$ python -q
>>> import numpy as np
>>> np.set_printoptions(suppress=True, linewidth=140)
>>> rd = lambda a: np.round(a, 3) + 0
>>> r0 = np.array([3, 2, 1, 3])
>>> M = 3 * np.eye(4) + np.outer(r0, r0)
>>> M
array([[12.,  6.,  3.,  9.],
       [ 6.,  7.,  2.,  6.],
       [ 3.,  2.,  4.,  3.],
       [ 9.,  6.,  3., 12.]])
>>> # symmetric, so the eigenvalues are real
>>> x0 = np.array([2, 4, 0, 8])
>>> rhs = M @ x0
>>> beta, lr = np.zeros(4), 1 / np.linalg.norm(M, 2) ** 2
>>> for i in range(30):
...     beta -= lr * M.T @ (M @ beta - rhs)
...     if i % 5 == 0: print(i, round(np.linalg.norm(M @ beta - rhs), 3))
... 
0 13.635
5 12.751
10 11.924
15 11.152
20 10.429
25 9.753
>>> print(rd(np.linalg.cond(M)))
8.667
>>> rd(beta)
array([3.978, 3.535, 1.105, 5.964])
>>> Q = M.astype(float).copy()
>>> for j in range(4):
...     Q[:, j] -= Q[:, :j] @ (Q[:, :j].T @ Q[:, j])
...     Q[:, j] /= np.linalg.norm(Q[:, j])
... 
>>> rd(Q.T @ Q)
array([[1., 0., 0., 0.],
       [0., 1., 0., 0.],
       [0., 0., 1., 0.],
       [0., 0., 0., 1.]])
>>> data = np.loadtxt("block19.csv", delimiter=",")
>>> data
array([[0.667, 0.   , 0.333],
       [0.   , 1.   , 0.   ],
       [0.   , 0.   , 1.   ]])
>>> x0 = np.array([9, 0, 2])
>>> rhs = data @ x0
>>> print(rd(rhs))
[6.669 0.    2.   ]
>>> rd(np.linalg.solve(data, 2 * rhs))
array([18.,  0.,  4.])
>>> rd(np.linalg.solve(data, rhs + data[:, 0]))
array([10.,  0.,  2.])
>>> W0 = np.load("m.npy")
>>> W0
array([[1, 3, 0, 2],
       [3, 9, 0, 6],
       [0, 0, 0, 0],
       [2, 6, 0, 4]])
>>> # symmetric, so the eigenvalues are real
>>> Uu, sig, VT = np.linalg.svd(W0)
>>> V = VT[:(sig > 1e-8).sum()]
>>> rng = np.random.default_rng(923592)
>>> x0 = W0[0] + -3 * W0[1] + rng.integers(2) * np.eye(4)[1]
>>> x0
array([ -8., -24.,   0., -16.])
>>> print(rd(np.diag(V.T @ V)))
[0.071 0.643 0.    0.286]
>>> print(np.linalg.matrix_rank(np.vstack([W0, x0])))
1
>>> print(rd(np.sort(np.linalg.eigvals(W0).real)))
[ 0.  0.  0. 14.]
>>> np.flatnonzero(np.linalg.matrix_power((W0 != 0) + (W0.T != 0) + np.eye(4), 4)[3])
array([0, 1, 3])
>>> W0 @ W0
array([[ 14,  42,   0,  28],
       [ 42, 126,   0,  84],
       [  0,   0,   0,   0],
       [ 28,  84,   0,  56]])
>>> print((W0 != 0).astype(int))
[[1 1 0 1]
 [1 1 0 1]
 [0 0 0 0]
 [1 1 0 1]]
>>> r0 = np.array([1, 1, -2])
>>> np.correlate(data[1], data[0], "full")
array([0.   , 0.333, 0.   , 0.667, 0.   ])
>>> print(np.polyval(r0, data[1]))
[-2.  0. -2.]
>>> np.cross(data[1, :3], data[0, :3])
array([ 0.333,  0.   , -0.667])
>>> E = np.loadtxt("sample7.csv", delimiter=",")
>>> print(rd(E))
[[1.    0.    0.    0.    0.    0.   ]
 [0.    0.25  0.    0.25  0.25  0.25 ]
 [0.    0.333 0.333 0.    0.333 0.   ]
 [0.    0.    0.    0.5   0.    0.5  ]
 [0.333 0.    0.    0.    0.333 0.333]
 [0.167 0.167 0.    0.167 0.167 0.333]]
>>> Q, r_ = np.linalg.qr(E)
>>> rd(Q.T @ Q)
array([[1., 0., 0., 0., 0., 0.],
       [0., 1., 0., 0., 0., 0.],
       [0., 0., 1., 0., 0., 0.],
       [0., 0., 0., 1., 0., 0.],
       [0., 0., 0., 0., 1., 0.],
       [0., 0., 0., 0., 0., 1.]])
>>> print(rd(abs(r_[0, 0])), rd(np.linalg.norm(E[:, 0])))
1.067 1.067
>>> m1 = np.load("case14.npy")
>>> m1
array([[ 2.,  4.,  0.,  0.],
       [ 4.,  0.,  4.,  0.],
       [ 0.,  4., -1.,  4.],
       [ 0.,  0.,  4.,  1.]])
>>> w, V = np.linalg.eig(m1)
>>> rd(w)
array([-6.545, -1.591,  6.691,  3.445])
>>> rd(m1 @ V[:, 0] - w[0] * V[:, 0])
array([0., 0., 0., 0.])
>>> w, V = np.linalg.eigh(m1)
>>> x0 = np.array([-2, 0, -3, 2])
>>> np.abs(m1).sum(axis=1).max(), rd(np.abs(w).max())
(np.float64(9.0), np.float64(6.691))
>>> x0 @ m1 @ x0
np.float64(-45.0)
>>> print(rd(V * np.maximum(w, 0) @ V.T))
[[ 2.98   2.522  0.887 -0.147]
 [ 2.522  2.606  1.71   0.924]
 [ 0.887  1.71   2.215  2.087]
 [-0.147  0.924  2.087  2.335]]
>>> rd(np.linalg.eigvalsh(m1[1:, 1:]))
array([-5.973,  0.488,  5.485])
>>> B = np.array([[4, 5], [2, 0]])
>>> W2 = np.kron(B, m1)
>>> np.linalg.matrix_rank(W2)
np.int64(8)
>>> W2.shape
(8, 8)
>>> K = np.load("layer6.npy")
>>> K
array([[ 0,  6,  9,  8,  6,  7],
       [ 6,  2,  1,  7,  3,  4],
       [ 9,  1,  6,  4,  6,  4],
       [ 8,  7,  4, 10,  6,  5],
       [ 6,  3,  6,  6,  6,  6],
       [ 7,  4,  4,  5,  6,  6]])
>>> # equal to its transpose
>>> x0 = np.array([-7, -4, 3, 5, -7, -5])
>>> h1 = np.maximum(K @ x0, 0)
>>> K.T @ h1
array([0, 0, 0, 0, 0, 0])
>>> rd(np.linalg.norm(K[5] - K[4]))
np.float64(2.646)
>>> print(K[5] @ K[4])
180
>>> rd(np.linalg.norm(K) ** 2 / np.linalg.norm(K, 2) ** 2)
np.float64(1.116)
>>> np.linalg.norm(K, axis=1).argmax()
np.int64(3)
>>> print(rd(np.linalg.norm(K, 1)), rd(np.linalg.norm(K, np.inf)))
40.0 40.0
>>> print(rd(np.linalg.norm(K, axis=0)))
[16.31  10.724 13.638 17.029 13.748 13.342]
>>> rd(np.linalg.norm(K, "nuc"))
np.float64(52.665)
>>> print(rd(np.linalg.norm(K, axis=1)))
[16.31  10.724 13.638 17.029 13.748 13.342]
>>> F = np.loadtxt("mat.csv", delimiter=",")
>>> F
array([[-0.119,  0.427, -0.744, -0.592],
       [ 2.822, -1.401,  1.594, -3.609],
       [-0.137,  0.421, -0.685, -0.616],
       [ 0.617,  0.796, -0.284, -3.009],
       [ 0.629,  0.803, -0.303, -3.019],
       [-1.6  ,  1.978, -2.176, -0.4  ],
       [ 0.503,  0.712, -0.973, -2.597],
       [ 2.118, -1.311,  1.223, -2.201],
       [-0.186,  1.307, -1.437, -2.209],
       [ 0.616, -0.192, -0.288, -0.996],
       [-0.008, -0.004, -0.05 ,  0.028],
       [-0.109,  0.89 , -0.686, -1.601],
       [ 1.311, -0.339,  0.107, -2.391],
       [-1.606,  1.976, -2.189, -0.374],
       [ 0.691, -0.596,  0.402, -0.388],
       [-0.009,  0.031, -0.005, -0.025],
       [ 2.79 , -1.425,  1.604, -3.611],
       [ 1.3  , -0.297,  0.091, -2.407],
       [-0.206,  1.311, -1.395, -2.185],
       [ 1.371, -0.189,  0.787, -2.805],
       [ 0.005,  0.026,  0.011, -0.024],
       [-0.821,  0.992, -1.135, -0.197],
       [-0.867,  1.873, -1.79 , -1.835],
       [-0.19 ,  1.808, -1.376, -3.213],
       [-0.201,  1.79 , -1.406, -3.175],
       [ 0.484,  1.188, -1.038, -3.586],
       [ 0.619, -0.181, -0.289, -0.973]])
>>> D = np.linalg.norm(F[:, None] - F[None], axis=-1)
>>> np.flatnonzero(D[5] < D.mean() / 2)
array([ 5, 13])
>>> B = F / np.sqrt((F ** 2).mean(axis=1, keepdims=True))
>>> print(np.linalg.matrix_rank(B) == np.linalg.matrix_rank(F))
True
>>> np.linalg.matrix_rank(F - F.mean(axis=1, keepdims=True))
np.int64(3)
>>> rd(np.linalg.norm(B, axis=1))
array([2., 2., 2., 2., 2., 2., 2., 2., 2., 2., 2., 2., 2., 2., 2., 2., 2., 2., 2., 2., 2., 2., 2., 2., 2., 2., 2.])
>>> rd(B[11])
array([-0.111,  0.909, -0.7  , -1.634])
>>> cen = F - F.mean(axis=0)
>>> V = np.linalg.svd(cen)[2][:3]
>>> B = cen - cen @ V.T @ V
>>> rd(np.diag(V.T @ V))
array([0.492, 0.604, 1.   , 0.904])
>>> np.linalg.norm(B, axis=1).round(6).argmax()
np.int64(26)
>>> cen = (F - F.mean(axis=0)) / F.std(axis=0)
>>> cen.std(axis=0)
array([1., 1., 1., 1.])
>>> beta = np.linalg.lstsq(np.delete(cen, 1, axis=1), cen[:, 1])[0]
>>> print(rd(beta))
[-1.207 -0.001 -0.608]
>>> print(np.abs(beta).argmax())
0
>>> Q, V = np.linalg.qr(F[:, :1])[0], np.linalg.qr(F[:, 1:])[0]
>>> sig = np.linalg.svd(Q.T @ V, compute_uv=False)
>>> rd(sig)
array([1.])
>>> A = np.load("dump.npy")
>>> A
array([[-1.006,  2.84 , -1.637,  5.066],
       [ 0.653,  0.607,  0.799,  4.053],
       [ 1.434,  4.023,  1.736,  5.715],
       [ 3.936,  1.233, -0.084, -2.57 ]])
>>> th = np.radians(72)
>>> r_ = np.eye(4)
>>> r_[2, 2] = r_[0, 0] = np.cos(th)
>>> r_[2, 0], r_[0, 2] = -np.sin(th), np.sin(th)
>>> rd(r_)
array([[ 0.309,  0.   ,  0.951,  0.   ],
       [ 0.   ,  1.   ,  0.   ,  0.   ],
       [-0.951,  0.   ,  0.309,  0.   ],
       [ 0.   ,  0.   ,  0.   ,  1.   ]])
>>> B = A @ r_.T
>>> np.allclose(A @ A.T, B @ B.T)
True
>>> rd(np.linalg.svd(A, compute_uv=False)), rd(np.linalg.svd(B, compute_uv=False))
(array([10.   ,  5.001,  2.5  ,  1.25 ]), array([10.   ,  5.001,  2.5  ,  1.25 ]))
>>> B = np.array([[0, 0, 1], [2, 2, 0]])
>>> W2 = np.kron(B, A)
>>> np.linalg.matrix_rank(W2)
np.int64(8)
>>> print(W2.shape)
(8, 12)
>>> rd(np.linalg.norm(W2, 2)), rd(np.linalg.norm(B, 2) * np.linalg.norm(A, 2))
(np.float64(28.285), np.float64(28.285))
